$ ipython --no-banner

In [1]: import numpy as np

In [2]: import numpy.linalg as la

In [3]: np.set_printoptions(precision=3, suppress=True, linewidth=140, sign=" ")

In [4]: A = np.array([[0, 1, 1, 0], [1, 0, 1, 0], [1, 1, 0, 0], [0, 0, 0, 0]])

In [5]: # rows and columns are dependent

In [6]: r = la.matrix_rank(A)

In [7]: r
Out[7]: np.int64(3)

In [8]: ns = la.svd(A)[2][r:].T

In [9]: la.matrix_rank(A.T @ A), la.matrix_rank(A @ A.T)
Out[9]: (np.int64(3), np.int64(3))

In [10]: [int(la.matrix_rank(A[:, :j + 1])) for j in range(4)]
Out[10]: [1, 2, 3, 3]

In [11]: ns.shape
Out[11]: (4, 1)

In [12]: [int(la.matrix_rank(np.delete(A, i, axis=0))) for i in range(4)]
Out[12]: [2, 2, 2, 3]

In [13]: np.allclose(A @ ns, 0)
Out[13]: True

In [14]: print(ns[:, 0] / ns[np.abs(ns[:, 0]).round(6).argmax(), 0])
[ 0.  0.  0.  1.]

In [15]: rng = np.random.default_rng(7597)

In [16]: idx = rng.permutation(4)

In [17]: idx
Out[17]: array([ 3,  0,  2,  1])

In [18]: out = A[idx][:, idx]

In [19]: np.allclose(out, A)
Out[19]: False

In [20]: out
Out[20]: 
array([[ 0,  0,  0,  0],
       [ 0,  0,  1,  1],
       [ 0,  1,  0,  1],
       [ 0,  1,  1,  0]])

In [21]: np.sort(np.abs(la.eigvals(out)))
Out[21]: array([ 0.,  1.,  1.,  2.])

In [22]: np.diag(out)
Out[22]: array([ 0,  0,  0,  0])

In [23]: print(round(float(la.det(out)), 3), round(float(la.det(A[idx])), 3))
0.0 0.0

In [24]: def softmax(z):
    ...:     e = np.exp(z - z.max(axis=-1, keepdims=True))
    ...:     return e / e.sum(axis=-1, keepdims=True)
    ...: 

In [25]: softmax(A).sum(axis=1)
Out[25]: array([ 1.,  1.,  1.,  1.])

In [26]: print(np.round(softmax(10 * A[1]), 3) + 0)
[ 0.5  0.   0.5  0. ]

In [27]: scores = A @ A.T / np.sqrt(4)

In [28]: softmax(scores).round(6).argmax(axis=1)
Out[28]: array([ 0,  1,  2,  0])

In [29]: softmax(scores)
Out[29]: 
array([[ 0.387,  0.235,  0.235,  0.143],
       [ 0.235,  0.387,  0.235,  0.143],
       [ 0.235,  0.235,  0.387,  0.143],
       [ 0.25 ,  0.25 ,  0.25 ,  0.25 ]])
